In [1]: import numpy as np

In [2]: from numpy import linalg as LA

In [3]: np.set_printoptions(suppress=True, linewidth=100)

In [4]: mat = np.loadtxt("arr.csv", delimiter=",")

In [5]: mat
Out[5]: 
array([[  5.59,   8.89,  -4.45,   0.69,  -3.21],
       [ -1.34,  -4.13,  22.29,  -1.49,   3.87],
       [  5.1 ,   4.29,  11.66,   0.49,   1.14],
       [  4.55,   6.07,  -5.11,   1.11,  -2.09],
       [ -5.49,  -4.52,   3.34,  -2.34,  -0.42],
       [  3.86,   4.6 , -10.81,   1.65,  -1.75],
       [ -3.75,  -2.22,  -1.65,  -1.5 ,  -1.24],
       [ -4.52,  -5.62, -19.04,   1.43,   0.  ],
       [ -1.04,   1.72,  -1.68,  -1.32,  -2.36],
       [  0.69,  -1.26,  -7.25,   1.87,   1.01],
       [  3.63,  -0.26,  14.45,   1.24,   3.82],
       [  0.44,  -2.76,   6.35,   0.97,   3.48],
       [ -1.87,   1.18,   3.53,  -2.12,  -2.07],
       [ -5.81,  -3.71,  -5.48,  -1.72,  -1.58],
       [  2.15,  -2.3 ,  26.92,  -0.19,   5.23],
       [  3.97,   7.76,  11.58,  -1.63,  -2.82],
       [ -1.95,  -5.52,  17.07,  -0.82,   4.19],
       [ -0.99,  -1.77,  -2.69,   0.48,   0.44],
       [  5.62,   1.01,   8.16,   2.67,   3.98],
       [ -1.43,  -0.38, -10.81,   0.37,  -1.51]])

In [6]: Uu, sv, Vh = LA.svd(mat)

In [7]: np.argmax(sv[:-1] / (sv[1:] + 1e-6)) + 1
Out[7]: np.int64(3)

In [8]: sv.round(2)
Out[8]: array([54.38, 24.04, 11.89,  0.46,  0.37])

In [9]: A2 = Uu[:, :3] @ np.diag(sv[:3]) @ Vh[:3]

In [10]: round(np.abs(mat - A2).max(), 2)
Out[10]: np.float64(0.19)

In [11]: LA.matrix_rank(mat, rtol=0.05)
Out[11]: np.int64(3)

In [12]: G = np.cov(mat, rowvar=False)

In [13]: np.argsort(-mat.std(axis=0).round(6), kind="stable")
Out[13]: array([2, 1, 0, 4, 3])

In [14]: np.round(np.median(mat, axis=0), 2)
Out[14]: array([-0.28, -0.82,  0.84,  0.42, -0.21])

In [15]: np.argwhere(np.triu(np.abs(np.corrcoef(mat.T)) > 0.8, 1))
Out[15]: array([], shape=(0, 2), dtype=int64)

In [16]: t = np.radians(120)

In [17]: Rm = np.eye(5)

In [18]: Rm[3, 3] = Rm[2, 2] = np.cos(t)

In [19]: Rm[3, 2], Rm[2, 3] = -np.sin(t), np.sin(t)

In [20]: Rm.round(2)
Out[20]: 
array([[ 1.  ,  0.  ,  0.  ,  0.  ,  0.  ],
       [ 0.  ,  1.  ,  0.  ,  0.  ,  0.  ],
       [ 0.  ,  0.  , -0.5 ,  0.87,  0.  ],
       [ 0.  ,  0.  , -0.87, -0.5 ,  0.  ],
       [ 0.  ,  0.  ,  0.  ,  0.  ,  1.  ]])

In [21]: A2 = mat @ Rm.T

In [22]: np.allclose(mat @ mat.T, A2 @ A2.T)
Out[22]: True

In [23]: round(LA.det(Rm), 2), np.round(np.trace(Rm), 2)
Out[23]: (np.float64(1.0), np.float64(2.0))

In [24]: np.allclose(LA.norm(mat, axis=1), LA.norm(A2, axis=1))
Out[24]: True

In [25]: def softmax(z):
    ...:     e = np.exp(z - z.max(axis=-1, keepdims=True))
    ...:     return e / e.sum(axis=-1, keepdims=True)
    ...: 

In [26]: np.round(softmax(10 * Rm[3]), 2) + 0
Out[26]: array([0.33, 0.33, 0.  , 0.  , 0.33])

In [27]: scores = Rm @ Rm.T / np.sqrt(5)

In [28]: np.round(softmax(scores)[3] @ Rm, 2)
Out[28]: array([ 0.18,  0.18, -0.33,  0.02,  0.18])

In [29]: np.round(softmax(scores), 2)
Out[29]: 
array([[0.28, 0.18, 0.18, 0.18, 0.18],
       [0.18, 0.28, 0.18, 0.18, 0.18],
       [0.18, 0.18, 0.28, 0.18, 0.18],
       [0.18, 0.18, 0.18, 0.28, 0.18],
       [0.18, 0.18, 0.18, 0.18, 0.28]])

In [30]: softmax(scores).round(6).argmax(axis=1)
Out[30]: array([0, 1, 2, 3, 4])

In [31]: X = np.load("m.npy")

In [32]: X
Out[32]: 
array([[20., -8., -8.],
       [-8.,  8.,  4.],
       [-8.,  4.,  8.]])

In [33]: A2 = X / np.sqrt((X ** 2).mean(axis=1, keepdims=True))

In [34]: np.round(X - X.mean(axis=1, keepdims=True), 2)
Out[34]: 
array([[18.67, -9.33, -9.33],
       [-9.33,  6.67,  2.67],
       [-9.33,  2.67,  6.67]])

In [35]: w, V = LA.eigh(X)

In [36]: x = np.array([2, -2, 1])

In [37]: (np.sign(V[:, -1].round(6)) == np.sign(V[0, -1].round(6))).astype(int)
Out[37]: array([1, 0, 0])

In [38]: np.round(V * np.abs(w) @ V.T, 2)
Out[38]: 
array([[20., -8., -8.],
       [-8.,  8.,  4.],
       [-8.,  4.,  8.]])

In [39]: np.round(V * np.sqrt(w) @ V.T, 2)
Out[39]: 
array([[ 4.19, -1.1 , -1.1 ],
       [-1.1 ,  2.55,  0.55],
       [-1.1 ,  0.55,  2.55]])

In [40]: round(x @ X @ x / (x @ x), 2), round(float(w[0]), 2), w[-1]
Out[40]: (np.float64(15.11), 4.0, np.float64(28.0))

In [41]: x @ X @ x
Out[41]: np.float64(136.0)

In [42]: np.round(LA.eigvalsh(X[1:, 1:]), 2)
Out[42]: array([ 4., 12.])

In [43]: t3 = np.stack([X, 5 * X, X[::-1]])

In [44]: LA.matrix_rank(t3)
Out[44]: array([3, 3, 3])

In [45]: t3.shape
Out[45]: (3, 3, 3)

In [46]: np.round(LA.det(t3), 2)
Out[46]: array([  448., 56000.,  -448.])

In [47]: (t3 @ X.T).shape
Out[47]: (3, 3, 3)

In [48]: LA.matrix_rank(t3.reshape(3, -1))
Out[48]: np.int64(2)

In [49]: np.round(LA.norm(t3, axis=(1, 2)), 2)
Out[49]: array([ 28.57, 142.83,  28.57])

In [50]: t3.sum(axis=0)
Out[50]: 
array([[112., -44., -40.],
       [-56.,  56.,  28.],
       [-28.,  16.,  40.]])
